% ipython --no-banner

In [1]: import numpy as np

In [2]: from numpy import linalg as LA

In [3]: np.set_printoptions(suppress=True, linewidth=140)

In [4]: rd = lambda a: np.round(a, 2) + 0

In [5]: F = np.loadtxt("run11.csv", delimiter=",")

In [6]: F
Out[6]: 
array([[-2.,  3.,  0.,  0.],
       [ 3.,  3.,  0.,  0.],
       [ 0.,  0., -2.,  3.],
       [ 0.,  0.,  3.,  3.]])

In [7]: Y = LA.inv(F)

In [8]: np.allclose(Y, F.T)
Out[8]: False

In [9]: (np.abs(Y) > 1e-9).astype(int)
Out[9]: 
array([[1, 1, 0, 0],
       [1, 1, 0, 0],
       [0, 0, 1, 1],
       [0, 0, 1, 1]])

In [10]: rd(LA.det(F) * Y)
Out[10]: 
array([[-45.,  45.,   0.,   0.],
       [ 45.,  30.,   0.,   0.],
       [  0.,   0., -45.,  45.],
       [  0.,   0.,  45.,  30.]])

In [11]: rd(LA.slogdet(F)[0])
Out[11]: np.float64(1.0)

In [12]: rd(Y)
Out[12]: 
array([[-0.2 ,  0.2 ,  0.  ,  0.  ],
       [ 0.2 ,  0.13,  0.  ,  0.  ],
       [ 0.  ,  0.  , -0.2 ,  0.2 ],
       [ 0.  ,  0.  ,  0.2 ,  0.13]])

In [13]: M = np.array([[-2.4, -0.1, -0.4],
    ...:     [-1.0, -1.0, -1.7],
    ...:     [-0.4, 2.2, -0.7],
    ...:     [0.1, -0.3, 0.5],
    ...:     [0.3, 1.2, 0.2],
    ...:     [1.1, -1.9, 0.7],
    ...:     [0.6, 1.2, 1.7]])

In [14]: rng = np.random.default_rng(389)

In [15]: M[0] = M[6] + 0.3 * rng.normal(size=3)

In [16]: rd(M)
Out[16]: 
array([[ 0.64,  1.05,  1.83],
       [-1.  , -1.  , -1.7 ],
       [-0.4 ,  2.2 , -0.7 ],
       [ 0.1 , -0.3 ,  0.5 ],
       [ 0.3 ,  1.2 ,  0.2 ],
       [ 1.1 , -1.9 ,  0.7 ],
       [ 0.6 ,  1.2 ,  1.7 ]])

In [17]: x = np.array([7, -6, 0])

In [18]: a = np.maximum(M @ x, 0)

In [19]: np.maximum(M @ (3 * x), 0)
Out[19]: array([ 0. ,  0. ,  0. ,  7.5,  0. , 57.3,  0. ])

In [20]: rd(np.tanh(M @ x))
Out[20]: array([-0.94, -0.76, -1.  ,  0.99, -1.  ,  1.  , -1.  ])

In [21]: M * (a > 1e-9)[:, None]
Out[21]: 
array([[ 0. ,  0. ,  0. ],
       [-0. , -0. , -0. ],
       [-0. ,  0. , -0. ],
       [ 0.1, -0.3,  0.5],
       [ 0. ,  0. ,  0. ],
       [ 1.1, -1.9,  0.7],
       [ 0. ,  0. ,  0. ]])

In [22]: rd(M.T @ a)
Out[22]: array([ 21.26, -37.04,  14.62])

In [23]: r0, v = M[3], M[6]

In [24]: rd(r0 @ v)
Out[24]: np.float64(0.55)

In [25]: r0 @ r0
Out[25]: np.float64(0.35)

In [26]: p = (r0 @ v) / (r0 @ r0) * r0

In [27]: LA.matrix_rank(np.outer(r0, v))
Out[27]: np.int64(1)

In [28]: rd(LA.norm(r0 + v) ** 2 + LA.norm(r0 - v) ** 2)
Out[28]: np.float64(10.08)

In [29]: np.outer(r0, v)
Out[29]: 
array([[ 0.06,  0.12,  0.17],
       [-0.18, -0.36, -0.51],
       [ 0.3 ,  0.6 ,  0.85]])

In [30]: W0 = np.load("a.npy")

In [31]: W0
Out[31]: 
array([[-3,  0, -3, -2,  3,  0, -2],
       [ 0, -3,  0, -3, -2,  3,  0],
       [-3,  0, -3,  0, -3, -2,  3],
       [-2, -3,  0, -3,  0, -3, -2],
       [ 3, -2, -3,  0, -3,  0, -3],
       [ 0,  3, -2, -3,  0, -3,  0],
       [-2,  0,  3, -2, -3,  0, -3]])

In [32]: t3 = np.stack([M, 3 * M, M[::-1]])

In [33]: LA.matrix_rank(t3)
Out[33]: array([3, 3, 3])

In [34]: r0 = np.array([0, 1, -3])

In [35]: np.array([np.convolve(row, r0, "same") for row in W0])
Out[35]: 
array([[ -3,   9,  -3,   7,   9,  -9,  -2],
       [  0,  -3,   9,  -3,   7,   9,  -9],
       [ -3,   9,  -3,   9,  -3,   7,   9],
       [ -2,   3,   9,  -3,   9,  -3,   7],
       [  3, -11,   3,   9,  -3,   9,  -3],
       [  0,   3, -11,   3,   9,  -3,   9],
       [ -2,   6,   3, -11,   3,   9,  -3]])

In [36]: w, vecs = LA.eigh(W0)

In [37]: rd(w.sum()), np.trace(W0)
Out[37]: (np.float64(-21.0), np.int64(-21))

In [38]: rd(LA.eigvalsh(W0 @ W0))
Out[38]: array([ 9.21, 12.92, 25.  , 32.58, 39.85, 59.42, 68.01])

In [39]: np.abs(vecs[:, -1]).round(6).argmax()
Out[39]: np.int64(2)

In [40]: rd(vecs.T @ W0 @ vecs)
Out[40]: 
array([[-8.25,  0.  ,  0.  ,  0.  ,  0.  ,  0.  ,  0.  ],
       [ 0.  , -7.71,  0.  ,  0.  ,  0.  ,  0.  ,  0.  ],
       [ 0.  ,  0.  , -6.31,  0.  ,  0.  ,  0.  ,  0.  ],
       [ 0.  ,  0.  ,  0.  , -5.  ,  0.  ,  0.  ,  0.  ],
       [ 0.  ,  0.  ,  0.  ,  0.  , -3.03,  0.  ,  0.  ],
       [ 0.  ,  0.  ,  0.  ,  0.  ,  0.  ,  3.59,  0.  ],
       [ 0.  ,  0.  ,  0.  ,  0.  ,  0.  ,  0.  ,  5.71]])

In [41]: lab = rng.permutation(7)

In [42]: Y = W0[:, lab] * rng.choice([-1, 1], 7)

In [43]: Y
Out[43]: 
array([[-2,  3,  3,  0,  0,  2, -3],
       [-3,  0, -2, -3,  3,  0,  0],
       [ 0,  3, -3,  0, -2, -3, -3],
       [-3,  2,  0, -3, -3,  2,  0],
       [ 0, -3, -3, -2,  0,  3, -3],
       [-3,  0,  0,  3, -3,  0, -2],
       [-2,  2, -3,  0,  0,  3,  3]])

In [44]: left, _, Vt = LA.svd(W0.T @ Y)

In [45]: rd(LA.lstsq(W0, Y)[0])
Out[45]: 
array([[ 0., -1.,  0.,  0.,  0.,  0.,  0.],
       [ 0.,  0.,  0.,  1.,  0.,  0.,  0.],
       [ 0.,  0.,  0.,  0.,  0.,  0.,  1.],
       [ 1.,  0.,  0.,  0.,  0.,  0.,  0.],
       [ 0.,  0.,  1.,  0.,  0.,  0.,  0.],
       [ 0.,  0.,  0.,  0.,  1.,  0.,  0.],
       [ 0.,  0.,  0.,  0.,  0., -1.,  0.]])

In [46]: lab
Out[46]: array([3, 0, 4, 1, 5, 6, 2])

In [47]: lab = rng.permutation(7)

In [48]: lab
Out[48]: array([2, 5, 4, 3, 0, 6, 1])

In [49]: Y = W0[lab][:, lab]

In [50]: rd(np.sort(np.abs(LA.eigvals(Y))))
Out[50]: array([3.03, 3.59, 5.  , 5.71, 6.31, 7.71, 8.25])

In [51]: np.trace(Y)
Out[51]: np.int64(-21)

In [52]: Y
Out[52]: 
array([[-3, -2, -3,  0, -3,  3,  0],
       [-2, -3,  0, -3,  0,  0,  3],
       [-3,  0, -3,  0,  3, -3, -2],
       [ 0, -3,  0, -3, -2, -2, -3],
       [-3,  0,  3, -2, -3, -2,  0],
       [ 3,  0, -3, -2, -2, -3,  0],
       [ 0,  3, -2, -3,  0,  0, -3]])

In [53]: feats = np.loadtxt("sample12.csv", delimiter=",")

In [54]: feats
Out[54]: 
array([[ -2.01, -10.01],
       [  2.01,  10.02],
       [  3.  ,  15.  ],
       [  1.99,   9.98],
       [  3.  ,  15.02],
       [ -0.96,  -5.  ]])

In [55]: def softmax(z):
    ...:     e = np.exp(z - z.max(axis=-1, keepdims=True))
    ...:     return e / e.sum(axis=-1, keepdims=True)
    ...: 

In [56]: rd(softmax(10 * feats[5]))
Out[56]: array([1., 0.])

In [57]: scores = feats @ feats.T / np.sqrt(2)

In [58]: rd(softmax(scores + np.triu(np.full(scores.shape, -np.inf), 1)))
Out[58]: 
array([[1.  , 0.  , 0.  , 0.  , 0.  , 0.  ],
       [0.  , 1.  , 0.  , 0.  , 0.  , 0.  ],
       [0.  , 0.  , 1.  , 0.  , 0.  , 0.  ],
       [0.  , 0.  , 1.  , 0.  , 0.  , 0.  ],
       [0.  , 0.  , 0.45, 0.  , 0.55, 0.  ],
       [1.  , 0.  , 0.  , 0.  , 0.  , 0.  ]])

In [59]: softmax(scores).round(6).argmax(axis=1)
Out[59]: array([0, 4, 4, 4, 4, 0])

In [60]: rd(softmax(scores)[5] @ feats)
Out[60]: array([ -2.01, -10.01])

In [61]: left, sv, Vt = LA.svd(feats)

In [62]: rd(sv)
Out[62]: array([28.4 ,  0.04])

In [63]: Y = left[:, :1] @ np.diag(sv[:1]) @ Vt[:1]

In [64]: LA.matrix_rank(feats, rtol=0.05)
Out[64]: np.int64(1)

In [65]: rd(Y)
Out[65]: 
array([[ -2.  , -10.01],
       [  2.  ,  10.02],
       [  3.  ,  15.  ],
       [  1.99,   9.98],
       [  3.  ,  15.02],
       [ -1.  ,  -4.99]])
